$ ipython --no-banner

In [1]: import numpy as np

In [2]: from numpy import linalg as LA

In [3]: np.set_printoptions(precision=3, suppress=True, linewidth=160, sign=" ")

In [4]: tidy = lambda a: np.round(a, 3) + 0

In [5]: data = np.loadtxt("arr.csv", delimiter=",")

In [6]: data
Out[6]: 
array([[ 0.8,  0.5,  0.6,  1.8, -0.8],
       [-2.1, -0.7,  1.4,  0.2, -0.1],
       [ 0.3,  0.2, -1.4,  0. ,  1.1],
       [ 0.9,  0.7, -0.9, -1.1,  0.9],
       [-0.4,  2.1, -0.7, -0.4, -0.4],
       [ 0.3, -0.4,  0.1, -0.2,  0. ],
       [-0.2,  0.1,  1.3,  0.4, -0.5],
       [-1. ,  0.8,  0. ,  0.4,  0.8],
       [-0.4,  1.1, -2. , -0.2, -2.4],
       [ 0.6, -0.4,  0.1,  0. ,  0. ],
       [-0.2, -0.9, -0.7, -0.1, -1.5],
       [ 0.3, -2.3,  1.5,  0.5,  0.2],
       [ 0.4, -0.1,  1.2, -1.3, -0.9],
       [ 1.8,  0.3,  0.5, -1.4, -0.1],
       [-1.3,  0.9,  1.7, -0.1, -1. ],
       [ 0.3,  0.9, -1. , -0.5, -0.1],
       [-1.8,  1.2,  0. ,  0.9,  1.3],
       [ 0.2,  0.9,  0.5, -0.3,  0.7],
       [-0.5,  0.7,  0.8,  1. ,  0.6],
       [-1.3, -0.6, -1.6, -1.3, -1.6],
       [ 0.5,  0.3, -0.5,  0.4, -1. ],
       [ 0.7,  1.4,  1.4, -1.5,  1.2],
       [-2. , -2. , -9. , -7. , -3. ],
       [ 1.3,  0.5,  0.1, -1.6, -0.3]])

In [7]: lab = data[:, 3] > np.median(data[:, 3])

In [8]: r0 = data[lab].mean(axis=0) - data[~lab].mean(axis=0)

In [9]: lab.astype(int)
Out[9]: array([ 1,  1,  1,  0,  0,  0,  1,  1,  0,  1,  1,  1,  0,  0,  1,  0,  1,  0,  1,  0,  1,  0,  0,  0])

In [10]: tidy((((data - data.mean(axis=0)) @ r0 > 0) == lab).mean())
Out[10]: np.float64(0.792)

In [11]: tidy(r0)
Out[11]: array([-0.533, -0.367,  1.35 ,  1.85 ,  0.425])

In [12]: C2 = np.cov(data, rowvar=False)

In [13]: C2.shape
Out[13]: (5, 5)

In [14]: tidy(np.corrcoef(data[:, 2], data[:, 4])[0, 1])
Out[14]: np.float64(0.566)

In [15]: tidy(np.median(data, axis=0))
Out[15]: array([ 0.25,  0.4 ,  0.1 , -0.15, -0.1 ])

In [16]: np.argwhere(np.triu(np.abs(np.corrcoef(data.T)) > 0.8, 1))
Out[16]: array([], shape=(0, 2), dtype=int64)

In [17]: tidy(np.polyfit(data[:, 2], data[:, 4], 1))
Out[17]: array([ 0.294, -0.207])

In [18]: tidy(data.std(axis=0))
Out[18]: array([ 1.008,  0.999,  2.086,  1.599,  1.085])

In [19]: mat = np.load("case15.npy")

In [20]: mat
Out[20]: 
array([[-3,  0, -3,  0],
       [ 0,  2,  0,  2],
       [-3,  0, -3,  0],
       [ 0,  2,  0,  2]])

In [21]: tidy(LA.eigvalsh(mat).min())
Out[21]: np.float64(-6.0)

In [22]: np.all(LA.eigvalsh(mat) > 0)
Out[22]: np.False_

In [23]: [round(float(LA.det(mat[:i, :i])), 2) + 0 for i in range(1, 5)]
Out[23]: [-3.0, -6.0, 0.0, 0.0]

In [24]: rng = np.random.default_rng(8785)

In [25]: lab = rng.permutation(4)

In [26]: lab
Out[26]: array([ 2,  3,  1,  0])

In [27]: A2 = mat[lab][:, lab]

In [28]: tidy(np.sort(np.abs(LA.eigvals(A2))))
Out[28]: array([ 0.,  0.,  4.,  6.])

In [29]: r = LA.matrix_rank(mat)

In [30]: r
Out[30]: np.int64(2)

In [31]: N = LA.svd(mat)[2][r:].T

In [32]: [int(LA.matrix_rank(mat[:, :j + 1])) for j in range(4)]
Out[32]: [1, 2, 2, 2]

In [33]: tidy(N @ N.T)
Out[33]: 
array([[ 0.5,  0. , -0.5,  0. ],
       [ 0. ,  0.5,  0. , -0.5],
       [-0.5,  0. ,  0.5,  0. ],
       [ 0. , -0.5,  0. ,  0.5]])

In [34]: N.shape
Out[34]: (4, 2)

In [35]: [int(LA.matrix_rank(mat[:i])) for i in range(1, len(mat) + 1)]
Out[35]: [1, 2, 2, 2]

In [36]: np.allclose(mat @ mat.T, mat.T @ mat)
Out[36]: True

In [37]: tidy(LA.det(mat))
Out[37]: np.float64(0.0)

In [38]: np.trace(mat)
Out[38]: np.int64(-2)

In [39]: (mat + mat.T) / 2
Out[39]: 
array([[-3.,  0., -3.,  0.],
       [ 0.,  2.,  0.,  2.],
       [-3.,  0., -3.,  0.],
       [ 0.,  2.,  0.,  2.]])

In [40]: m1 = np.array([[-5, 0, 0, 0, 0],
    ...:     [-4, -3, 0, 0, 0],
    ...:     [4, 1, 0, 0, 0],
    ...:     [0, 3, -5, -2, 0],
    ...:     [-5, -5, -4, -2, -1]])

In [41]: A2 = np.array([[2, 2, 0], [0, 2, 1], [2, 1, 1], [0, 2, 1], [2, 0, 1]])

In [42]: np.einsum("ik,kj->ji", m1, A2)
Out[42]: 
array([[-10,  -8,   8, -10, -20],
       [-10, -14,  10,  -3, -28],
       [  0,  -3,   1,  -4, -12]])

In [43]: np.vstack([m1, A2.T]).shape
Out[43]: (8, 5)

In [44]: np.einsum("ij->j", m1)
Out[44]: array([-10,  -4,  -9,  -4,  -1])

In [45]: m1 @ A2
Out[45]: 
array([[-10, -10,   0],
       [ -8, -14,  -3],
       [  8,  10,   1],
       [-10,  -3,  -4],
       [-20, -28, -12]])

In [46]: A2.T @ m1.T
Out[46]: 
array([[-10,  -8,   8, -10, -20],
       [-10, -14,  10,  -3, -28],
       [  0,  -3,   1,  -4, -12]])

In [47]: np.einsum("ik,kj->ij", m1, A2)
Out[47]: 
array([[-10, -10,   0],
       [ -8, -14,  -3],
       [  8,  10,   1],
       [-10,  -3,  -4],
       [-20, -28, -12]])
